$ python3 -q
>>> import numpy as np
>>> from numpy import linalg as LA
>>> np.set_printoptions(suppress=True, linewidth=140)
>>> def rnd(a):
...     return np.round(a, 1) + 0
... 
>>> E = np.loadtxt("sample1.csv", delimiter=",")
>>> E
array([[-2.2,  0. ,  1. , -1. ],
       [-2. ,  0.1,  1. , -0.9],
       [-1.9,  0.2,  0.8, -1. ],
       [-1.9, -0.1,  0.9, -1.1],
       [-2. ,  0. ,  1.1, -1. ],
       [ 0. ,  0.8,  3.1, -3.1],
       [ 0.1,  1. ,  3.1, -3. ],
       [ 0.1,  1. ,  2.8, -2.9],
       [-0.1,  0.8,  2.8, -3. ],
       [-0.1,  1. ,  3.2, -3. ]])
>>> D = LA.norm(E[:, None] - E[None], axis=-1)
>>> np.flatnonzero(D[5] < D.mean() / 2)
array([5, 6, 7, 8, 9])
>>> rnd(LA.norm(E - E.mean(axis=0), axis=1))
array([1.9, 1.8, 1.8, 1.8, 1.7, 1.9, 1.9, 1.7, 1.6, 1.9])
>>> D.mean(axis=1).argmax()
np.int64(6)
>>> rnd(D[5])
array([3.8, 3.7, 3.7, 3.6, 3.6, 0. , 0.2, 0.4, 0.3, 0.3])
>>> rnd(D[:5, :5])
array([[0. , 0.2, 0.4, 0.3, 0.2],
       [0.2, 0. , 0.3, 0.3, 0.2],
       [0.4, 0.3, 0. , 0.3, 0.4],
       [0.3, 0.3, 0.3, 0. , 0.3],
       [0.2, 0.2, 0.4, 0.3, 0. ]])
>>> cen = E - E.mean(axis=0)
>>> V = LA.svd(cen)[2][:2]
>>> Y = cen - cen @ V.T @ V
>>> rnd(np.diag(V.T @ V))
array([0.7, 0.2, 0.8, 0.3])
>>> rnd(LA.norm(Y) / LA.norm(cen))
np.float64(0.1)
>>> x = np.array([1, -2, -1, 2])
>>> (E @ x).argmax()
np.int64(3)
>>> rnd((E * x).sum(axis=1))
array([ -5.2,  -5. ,  -5.1,  -4.8,  -5.1, -10.9, -11. , -10.5, -10.5, -11.3])
>>> E @ x
array([ -5.2,  -5. ,  -5.1,  -4.8,  -5.1, -10.9, -11. , -10.5, -10.5, -11.3])
>>> print(rnd(E @ np.ones(4)))
[-2.2 -1.8 -1.9 -2.2 -1.9  0.8  1.2  1.   0.5  1.1]
>>> np.sign((E @ x).round(6))
array([-1., -1., -1., -1., -1., -1., -1., -1., -1., -1.])
>>> rng = np.random.default_rng(40833)
>>> idx = rng.permutation(4)
>>> Y = E[:, idx] * rng.choice([-1, 1], 4)
>>> Y
array([[ 2.2, -1. ,  1. , -0. ],
       [ 2. , -0.9,  1. , -0.1],
       [ 1.9, -1. ,  0.8, -0.2],
       [ 1.9, -1.1,  0.9,  0.1],
       [ 2. , -1. ,  1.1, -0. ],
       [-0. , -3.1,  3.1, -0.8],
       [-0.1, -3. ,  3.1, -1. ],
       [-0.1, -2.9,  2.8, -1. ],
       [ 0.1, -3. ,  2.8, -0.8],
       [ 0.1, -3. ,  3.2, -1. ]])
>>> left, _, Vt = LA.svd(E.T @ Y)
>>> print(rnd(left @ Vt))
[[-1.  0.  0.  0.]
 [ 0.  0.  0. -1.]
 [ 0.  0.  1.  0.]
 [ 0.  1.  0.  0.]]
>>> D = LA.norm(Y[:, None] - Y[None], axis=-1)
>>> rnd(D[:5, :5])
array([[0. , 0.2, 0.4, 0.3, 0.2],
       [0.2, 0. , 0.3, 0.3, 0.2],
       [0.4, 0.3, 0. , 0.3, 0.4],
       [0.3, 0.3, 0.3, 0. , 0.3],
       [0.2, 0.2, 0.4, 0.3, 0. ]])
>>> data = np.array([[-3, 3, 1, 3, -2, 1],
...     [0, -3, 3, 0, -2, 2],
...     [3, 3, -1, -2, 2, 0],
...     [2, -1, -3, 2, -1, -3],
...     [0, 3, 0, -3, -1, 1],
...     [3, -3, 2, -2, -3, -1]])
>>> data
array([[-3,  3,  1,  3, -2,  1],
       [ 0, -3,  3,  0, -2,  2],
       [ 3,  3, -1, -2,  2,  0],
       [ 2, -1, -3,  2, -1, -3],
       [ 0,  3,  0, -3, -1,  1],
       [ 3, -3,  2, -2, -3, -1]])
>>> idx = rng.permutation(6)
>>> Y = data[:, idx] * rng.choice([-1, 1], 6)
>>> Y
array([[ 1,  3, -3, -2,  1, -3],
       [ 3, -3,  0, -2,  2,  0],
       [-1,  3,  3,  2,  0,  2],
       [-3, -1,  2, -1, -3, -2],
       [ 0,  3,  0, -1,  1,  3],
       [ 2, -3,  3, -3, -1,  2]])
>>> left, _, Vt = LA.svd(data.T @ Y)
>>> rnd(LA.lstsq(data, Y)[0])
array([[ 0.,  0.,  1.,  0.,  0.,  0.],
       [ 0.,  1.,  0.,  0.,  0.,  0.],
       [ 1.,  0.,  0.,  0.,  0.,  0.],
       [ 0.,  0.,  0.,  0.,  0., -1.],
       [ 0.,  0.,  0.,  1.,  0.,  0.],
       [ 0.,  0.,  0.,  0.,  1.,  0.]])
>>> x = np.array([-2, 0, -3, 3, 0, 0])
>>> (data * x).sum(axis=1)
array([ 12,  -9,  -9,  11,  -9, -18])
>>> (data @ x).argmax()
np.int64(0)
>>> LA.norm(data @ x) <= LA.norm(data, 2) * LA.norm(x) + 1e-9
np.True_
>>> data * x
array([[ 6,  0, -3,  9,  0,  0],
       [ 0,  0, -9,  0,  0,  0],
       [-6,  0,  3, -6,  0,  0],
       [-4,  0,  9,  6,  0,  0],
       [ 0,  0,  0, -9,  0,  0],
       [-6,  0, -6, -6,  0,  0]])
